$ python -q
>>> import numpy as np
>>> np.set_printoptions(suppress=True, linewidth=120)
>>> mat = np.load("m.npy")
>>> print(mat)
[[ 0.27  0.12 -0.42 -0.06 -0.12  0.09  0.3  -0.21  0.42  0.24]
 [-1.35 -0.6   2.1   0.3   0.6  -0.45 -1.5   1.05 -2.1  -1.2 ]
 [ 2.7   1.2  -4.2  -0.6  -1.2   0.9   3.   -2.1   4.2   2.4 ]
 [-0.18 -0.08  0.28  0.04  0.08 -0.06 -0.2   0.14 -0.28 -0.16]
 [-0.18 -0.08  0.28  0.04  0.08 -0.06 -0.2   0.14 -0.28 -0.16]
 [-0.09 -0.04  0.14  0.02  0.04 -0.03 -0.1   0.07 -0.14 -0.08]
 [ 0.27  0.12 -0.42 -0.06 -0.12  0.09  0.3  -0.21  0.42  0.24]
 [-1.26 -0.56  1.96  0.28  0.56 -0.42 -1.4   0.98 -1.96 -1.12]
 [ 0.09  0.04 -0.14 -0.02 -0.04  0.03  0.1  -0.07  0.14  0.08]
 [-0.72 -0.32  1.12  0.16  0.32 -0.24 -0.8   0.56 -1.12 -0.64]
 [-0.54 -0.24  0.84  0.12  0.24 -0.18 -0.6   0.42 -0.84 -0.48]]
>>> print(np.linalg.cond(mat) > 100)
True
>>> print(np.argsort(-np.linalg.norm(mat, axis=0).round(6), kind="stable")[:3])
[2 8 6]
>>> print(np.linalg.matrix_rank(mat, rtol=0.1))
1
>>> print([round(float(x), 3) for x in np.linalg.svd(mat, compute_uv=False)[:3]])
[10.292, 0.0, 0.0]
>>> print(np.linalg.lstsq(mat[:-1].T, mat[-1])[2])
1
>>> print(round(float(np.trace(np.linalg.pinv(mat) @ mat)), 3))
1.0
>>> print(np.abs(np.diag(np.linalg.qr(mat)[1])) > 1e-9)
[ True False False False False False False False False False]
>>> print(np.unique(mat.round(6), axis=0).shape)
(9, 10)
>>> print(np.allclose(mat[:-1].T @ np.linalg.lstsq(mat[:-1].T, mat[-1])[0], mat[-1]))
True
>>> rk = np.linalg.matrix_rank(mat)
>>> print(rk)
1
>>> ns = np.linalg.svd(mat)[2][rk:].T
>>> print(np.linalg.matrix_rank(mat.T @ mat), np.linalg.matrix_rank(mat @ mat.T))
1 1
>>> print([int(np.linalg.matrix_rank(mat[:i])) for i in range(1, len(mat) + 1)])
[1, 1, 1, 1, 1, 1, 1, 1, 1, 1, 1]
>>> C2 = mat.T @ mat
>>> print(np.linalg.matrix_rank(C2))
1
>>> print(np.allclose(C2, C2.T))
True
>>> print(np.round(np.diag(C2), 3))
[11.737  2.318 28.4    0.58   2.318  1.304 14.49   7.1   28.4    9.274]
>>> J = np.loadtxt("case10.csv", delimiter=",")
>>> print(J)
[[ 2.894  1.777 -1.645 -1.136 -2.082  2.267]
 [-1.1    0.731  2.117 -1.639  3.986  0.447]
 [-3.239 -1.052 -0.023 -3.541  0.542 -0.753]
 [-2.024 -0.282  2.975  2.406  2.395 -0.67 ]
 [ 1.671 -4.497  0.996 -0.255 -0.204 -0.94 ]
 [-2.152 -0.818  2.7    0.674  0.065 -3.457]
 [-0.528 -2.741  0.244 -2.432 -3.113  1.244]
 [-1.2   -1.876  0.622  4.122  1.582 -0.398]
 [ 0.702 -0.628 -1.132  3.027 -0.499 -3.663]
 [ 2.356  2.811 -1.185  1.408 -2.753  0.763]
 [ 1.329  4.074 -1.727 -0.711 -1.767 -0.169]
 [-0.165  0.823 -0.852  1.156 -3.895 -2.658]
 [-1.544  1.158 -0.106 -1.87   2.872  3.085]
 [-0.677 -1.24   0.533 -0.259 -4.708  0.699]
 [ 0.144 -0.195 -1.381 -2.1    4.233 -0.842]
 [-0.481 -0.683  0.871 -1.244  4.176  2.135]
 [-1.487  3.766 -0.023  2.598 -0.556 -1.244]
 [-0.472 -1.414  0.79  -2.868 -3.533  1.201]
 [-0.36  -3.167  2.087  2.873  1.043 -1.068]
 [ 4.241 -0.97   1.155  1.909  0.603  0.854]
 [-0.712 -1.675 -0.094  3.396 -0.409  3.158]
 [ 0.925  0.342  1.846  0.702  1.237  4.312]
 [ 1.244 -1.961 -1.98  -0.78  -3.531  1.614]
 [ 0.408 -4.079  0.084  2.044 -1.904 -0.617]
 [ 4.821 -0.465 -1.063 -0.48  -0.423 -0.075]
 [-1.646 -3.008 -0.108  1.459  2.717 -1.929]
 [ 2.32  -0.194 -1.631 -1.201 -3.499  1.798]
 [ 3.153 -0.768  2.281  1.044 -2.675 -1.013]
 [ 3.506 -2.626 -0.865 -2.049  0.222 -0.903]
 [ 0.295  0.346  0.046 -4.242 -1.643  2.024]
 [ 0.81  -3.792  0.86  -0.598  0.553 -2.926]
 [-0.371  0.077 -1.693 -0.891  0.96  -4.503]
 [-1.253 -0.01  -2.923 -2.311  1.481 -2.712]
 [-1.68   2.964  2.002 -2.218 -0.333  2.086]
 [ 1.61   3.16  -1.359  0.032 -1.909 -2.632]
 [ 2.126 -1.488 -1.722  0.337 -2.2   -3.217]
 [ 0.83  -2.664 -2.637 -2.715 -1.111 -1.287]
 [ 0.831  3.458  1.947  1.048 -0.953  2.561]]
>>> W2 = J[[21, 12]].astype(float)
>>> for _ in range(6):
...     labels = np.linalg.norm(J[:, None] - W2, axis=-1).argmin(axis=1)
...     W2 = np.array([J[labels == j].mean(axis=0) for j in range(2)])
... 
>>> print(labels)
[0 1 1 1 0 1 0 1 0 0 0 0 1 0 1 1 1 0 0 0 0 1 0 0 0 1 0 0 0 1 0 1 1 1 0 0 0 1]
>>> print(np.round(W2[1] - W2[0], 3))
[-2.413  1.295  0.957 -0.52   3.14   0.353]
>>> print(np.bincount(labels))
[22 16]
>>> Xs = (J - J.mean(axis=0)) / J.std(axis=0)
>>> print(np.argwhere(np.abs(Xs) > 2))
[[ 7  3]
 [10  1]
 [14  4]
 [19  0]
 [21  5]
 [24  0]
 [29  3]
 [31  5]]
>>> print(np.round(Xs.std(axis=0), 3))
[1. 1. 1. 1. 1. 1.]
>>> coef = np.linalg.lstsq(np.delete(Xs, 1, axis=1), Xs[:, 1])[0]
>>> print(round(float(1 - np.var(Xs[:, 1] - np.delete(Xs, 1, axis=1) @ coef)), 3))
0.069
>>> print(np.abs(coef).argmax())
4
>>> Xs = J - J.mean(axis=0)
>>> evecs = np.linalg.svd(Xs)[2][:5]
>>> out = Xs - Xs @ evecs.T @ evecs
>>> print(np.round(np.linalg.norm(out) / np.linalg.norm(Xs), 3))
0.226
>>> print(np.round(out.std(axis=0), 3))
[0.374 0.15  0.903 0.363 0.061 0.369]
>>> d = np.linalg.norm(J[:, None] - J[None], axis=-1)
>>> print(np.unravel_index(d.round(6).argmax(), d.shape))
(np.int64(11), np.int64(15))
>>> print(np.flatnonzero(d[26] < d.mean() / 2))
[ 0 22 26]
>>> print(d.mean(axis=1).argmax())
16
>>> print((d + 1e9 * np.eye(38)).round(6).argmin(axis=1))
[26 15 32  7 30  3 17 18 35 10 34 34 15 17 15  1 34  6  7 24  7 37 26  4 28 18 22 19 24 17  4 32 31 37 10  8 28 21]
>>> labels = J[:, 5] > np.median(J[:, 5])
>>> r0 = J[labels].mean(axis=0) - J[~labels].mean(axis=0)
>>> print(labels.astype(int))
[1 1 0 0 0 0 1 1 0 1 1 0 1 1 0 1 0 1 0 1 1 1 1 0 1 0 1 0 0 1 0 0 0 1 0 0 0 1]
>>> print(round(float((((J - J.mean(axis=0)) @ r0 > 0) == labels).mean()), 3))
0.974
>>> print(np.argsort(-np.abs(r0).round(6), kind="stable"))
[5 1 4 3 0 2]
>>> data = np.load("sample6.npy")
>>> print(data)
[[  0   6   2   4   3  13  12  11]
 [  6 -12   0  -5  13  -9 -10 -13]
 [  2   0  -6  -4   4  -6   6  -2]
 [  4  -5  -4 -18 -12   2   0 -10]
 [  3  13   4 -12   8 -12 -11  -5]
 [ 13  -9  -6   2 -12  -4 -14 -14]
 [ 12 -10   6   0 -11 -14 -12  18]
 [ 11 -13  -2 -10  -5 -14  18   8]]
>>> print(round(np.linalg.norm(data), 3))
74.847
>>> np.linalg.rank(data)
Traceback (most recent call last):
  File "<python-input-53>", line 1, in <module>
    np.linalg.rank(data)
    ^^^^^^^^^^^^^^
AttributeError: module 'numpy.linalg' has no attribute 'rank'
>>> print(np.linalg.matrix_rank(data))
8
>>> print(np.diff(data, axis=0))
[[  6 -18  -2  -9  10 -22 -22 -24]
 [ -4  12  -6   1  -9   3  16  11]
 [  2  -5   2 -14 -16   8  -6  -8]
 [ -1  18   8   6  20 -14 -11   5]
 [ 10 -22 -10  14 -20   8  -3  -9]
 [ -1  -1  12  -2   1 -10   2  32]
 [ -1  -3  -8 -10   6   0  30 -10]]
>>> print(data.mean(axis=0))
[ 6.375 -3.75  -0.75  -5.375 -1.5   -5.5   -1.375 -0.875]
>>> print(np.count_nonzero(data))
59
>>> vals, evecs = np.linalg.eigh(data)
>>> print(np.round(evecs @ np.diag(vals) @ evecs.T, 3) + 0)
[[  0.   6.   2.   4.   3.  13.  12.  11.]
 [  6. -12.   0.  -5.  13.  -9. -10. -13.]
 [  2.   0.  -6.  -4.   4.  -6.   6.  -2.]
 [  4.  -5.  -4. -18. -12.   2.   0. -10.]
 [  3.  13.   4. -12.   8. -12. -11.  -5.]
 [ 13.  -9.  -6.   2. -12.  -4. -14. -14.]
 [ 12. -10.   6.   0. -11. -14. -12.  18.]
 [ 11. -13.  -2. -10.  -5. -14.  18.   8.]]
>>> print(np.abs(evecs[:, -1]).round(6).argmax())
7
>>> print(np.unique(vals.round(6) + 0, return_counts=True)[1])
[1 1 1 1 1 1 1 1]
>>> print(np.round(np.linalg.eigvalsh(data @ data), 3))
[  13.821   83.555  121.036  424.457  735.11   842.078 1367.065 2014.879]
>>> print(vals.round(3))
[-44.887 -29.019 -20.602 -11.002  -3.718   9.141  27.113  36.974]
>>> print(np.round(np.abs(evecs[:, -1]), 3))
[0.226 0.312 0.041 0.013 0.342 0.167 0.497 0.676]
>>> print(np.round(np.linalg.svd(data, compute_uv=False), 3))
[44.887 36.974 29.019 27.113 20.602 11.002  9.141  3.718]
>>> vals, evecs = np.linalg.eigh(data)
>>> x0 = np.array([-1, 2, 3, 3, 2, -3, -2, 3])
>>> print((np.sign(evecs[:, -1].round(6)) == np.sign(evecs[0, -1].round(6))).astype(int))
[1 0 1 0 0 0 1 1]
>>> print(np.abs(data).sum(axis=1).max(), round(float(np.abs(vals).max()), 3))
83 44.887
>>> print(np.round(np.linalg.eigvalsh(data[1:, 1:]), 3))
[-35.333 -28.954 -20.54  -10.045  -3.547  27.1    35.319]
>>> data.inv()
Traceback (most recent call last):
  File "<python-input-71>", line 1, in <module>
    data.inv()
    ^^^^^^^^
AttributeError: 'numpy.ndarray' object has no attribute 'inv'
>>> print(np.trace(data))
-36
>>> np.linalg.determinant(data)
Traceback (most recent call last):
  File "<python-input-73>", line 1, in <module>
    np.linalg.determinant(data)
    ^^^^^^^^^^^^^^^^^^^^^
AttributeError: module 'numpy.linalg' has no attribute 'determinant'
>>> print(np.linalg.matrix_power(data, 3))
[[-13206  12184   2642  11063   4194  18568  21935  17581]
 [ 12184 -12568  -2774 -11550   3989 -19269 -20353 -21030]
 [  2642  -2774  -1704  -5728   1710  -5200   3926  -2398]
 [ 11063 -11550  -5728 -15840 -11231  -9112  -5071 -14121]
 [  4194   3989   1710 -11231   7596 -14104 -17342 -12330]
 [ 18568 -19269  -5200  -9112 -14104 -17028 -25586 -19974]
 [ 21935 -20353   3926  -5071 -17342 -25586 -13624  15034]
 [ 17581 -21030  -2398 -14121 -12330 -19974  15034  12608]]
>>> print(data @ data)
[[ 499 -433  -44 -230 -281 -468 -209  -15]
 [-433  724  104  130  309  378   61   49]
 [ -44  104  148   64   78  -26  -80  230]
 [-230  130   64  629   77  361   -2  249]
 [-281  309   78   77  692   50   52 -134]
 [-468  378  -26  361   50  842  314    4]
 [-209   61  -80   -2   52  314 1065  429]
 [ -15   49  230  249 -134    4  429 1003]]
